$ ipython --no-banner

In [1]: import numpy as np

In [2]: np.set_printoptions(precision=2, suppress=True, linewidth=120)

In [3]: tidy = lambda a: np.round(a, 2) + 0

In [4]: E = np.load("out7.npy")

In [5]: E
Out[5]: 
array([[ 1.96,  0.11, -2.79,  2.04,  1.96,  0.06,  2.21, -3.23, -0.03,  2.92,  1.94],
       [ 1.97, -0.14, -3.02,  1.94,  1.87,  0.02,  1.72, -2.96, -0.2 ,  2.88,  2.08],
       [ 1.89,  0.  , -3.1 ,  2.1 ,  2.05,  0.11,  1.92, -3.08, -0.18,  2.86,  2.06],
       [ 1.85,  0.02, -2.97,  1.98,  1.95,  0.28,  1.95, -2.94, -0.04,  3.01,  2.09],
       [ 1.86,  0.01, -3.01,  1.78,  2.15, -0.01,  1.93, -3.01, -0.01,  2.9 ,  2.03],
       [-1.02, -0.12,  2.04,  3.01, -1.87,  1.95, -3.08,  1.07, -1.05, -2.05,  1.87],
       [-1.09,  0.14,  2.04,  3.04, -2.24,  1.99, -2.85,  1.08, -1.13, -2.  ,  1.97],
       [-0.99,  0.01,  2.09,  3.04, -1.95,  1.84, -2.87,  0.82, -1.02, -1.94,  2.01],
       [-1.07, -0.03,  2.  ,  2.99, -2.06,  1.93, -3.05,  1.1 , -0.99, -2.1 ,  2.  ],
       [-1.11,  0.03,  2.14,  2.84, -2.08,  2.11, -3.11,  1.16, -1.02, -2.09,  1.91],
       [ 1.07,  0.01, -2.11,  0.03, -1.01, -2.83, -3.04,  2.87, -2.15, -0.95,  2.11],
       [ 1.1 , -0.01, -2.11,  0.06, -1.19, -2.92, -2.89,  3.1 , -2.  , -0.91,  1.96],
       [ 0.92, -0.15, -1.94,  0.08, -0.89, -2.98, -3.04,  3.  , -2.01, -0.89,  2.05],
       [ 0.87, -0.02, -1.88,  0.2 , -0.97, -2.84, -2.85,  2.93, -1.96, -1.1 ,  2.24],
       [ 1.01,  0.02, -2.12,  0.18, -1.09, -2.95, -3.1 ,  2.9 , -1.96, -0.93,  1.89]])

In [6]: E[15]
---------------------------------------------------------------------------
IndexError                                Traceback (most recent call last)
Cell In[6], line 1
----> 1 E[15]

IndexError: index 15 is out of bounds for axis 0 with size 15

In [7]: print(np.linalg.matrix_rank(E))
11

In [8]: hat = E @ np.linalg.solve(E.T @ E, E.T)

In [9]: tidy(np.diag(hat))
Out[9]: array([0.83, 0.89, 0.74, 0.65, 0.52, 0.8 , 0.84, 0.55, 0.54, 0.53, 0.84, 0.73, 0.83, 0.8 , 0.91])

In [10]: tidy(np.trace(hat))
Out[10]: np.float64(11.0)

In [11]: np.allclose(hat @ hat, hat)
Out[11]: True

In [12]: vec = np.array([4, 1, 0, 5, 7, 0, 1, 9, 9, 9, 9])

In [13]: target = E @ vec

In [14]: try:
    ...:     np.linalg.solve(E, target)
    ...: except np.linalg.LinAlgError as e:
    ...:     print("failed:", e)
    ...: 
failed: Last 2 dimensions of the array must be square

In [15]: tidy(np.linalg.lstsq(E, target)[0])
Out[15]: array([4., 1., 0., 5., 7., 0., 1., 9., 9., 9., 9.])

In [16]: tidy(np.linalg.pinv(E) @ E)
Out[16]: 
array([[1., 0., 0., 0., 0., 0., 0., 0., 0., 0., 0.],
       [0., 1., 0., 0., 0., 0., 0., 0., 0., 0., 0.],
       [0., 0., 1., 0., 0., 0., 0., 0., 0., 0., 0.],
       [0., 0., 0., 1., 0., 0., 0., 0., 0., 0., 0.],
       [0., 0., 0., 0., 1., 0., 0., 0., 0., 0., 0.],
       [0., 0., 0., 0., 0., 1., 0., 0., 0., 0., 0.],
       [0., 0., 0., 0., 0., 0., 1., 0., 0., 0., 0.],
       [0., 0., 0., 0., 0., 0., 0., 1., 0., 0., 0.],
       [0., 0., 0., 0., 0., 0., 0., 0., 1., 0., 0.],
       [0., 0., 0., 0., 0., 0., 0., 0., 0., 1., 0.],
       [0., 0., 0., 0., 0., 0., 0., 0., 0., 0., 1.]])

In [17]: rng = np.random.default_rng(655779)

In [18]: target = target + 0.3 * rng.normal(size=15)

In [19]: tidy(target)
Out[19]: array([48.65, 48.33, 49.16, 51.98, 49.88, -7.04, -8.18, -6.29, -7.5 , -8.12, 11.06, 13.18, 14.47, 13.6 , 11.29])

In [20]: beta, *_ = np.linalg.lstsq(E, target)

In [21]: beta.round()
Out[21]: array([ 5.,  1.,  2.,  6.,  7., -0.,  1., 10.,  7., 12.,  8.])

In [22]: tidy(beta)
Out[22]: array([ 4.52,  1.47,  2.18,  5.77,  7.25, -0.45,  1.39, 10.38,  6.77, 11.88,  8.13])

In [23]: print(tidy(np.linalg.norm(target - E @ beta)))
0.61

In [24]: tidy(E.T @ (target - E @ beta))
Out[24]: array([0., 0., 0., 0., 0., 0., 0., 0., 0., 0., 0.])
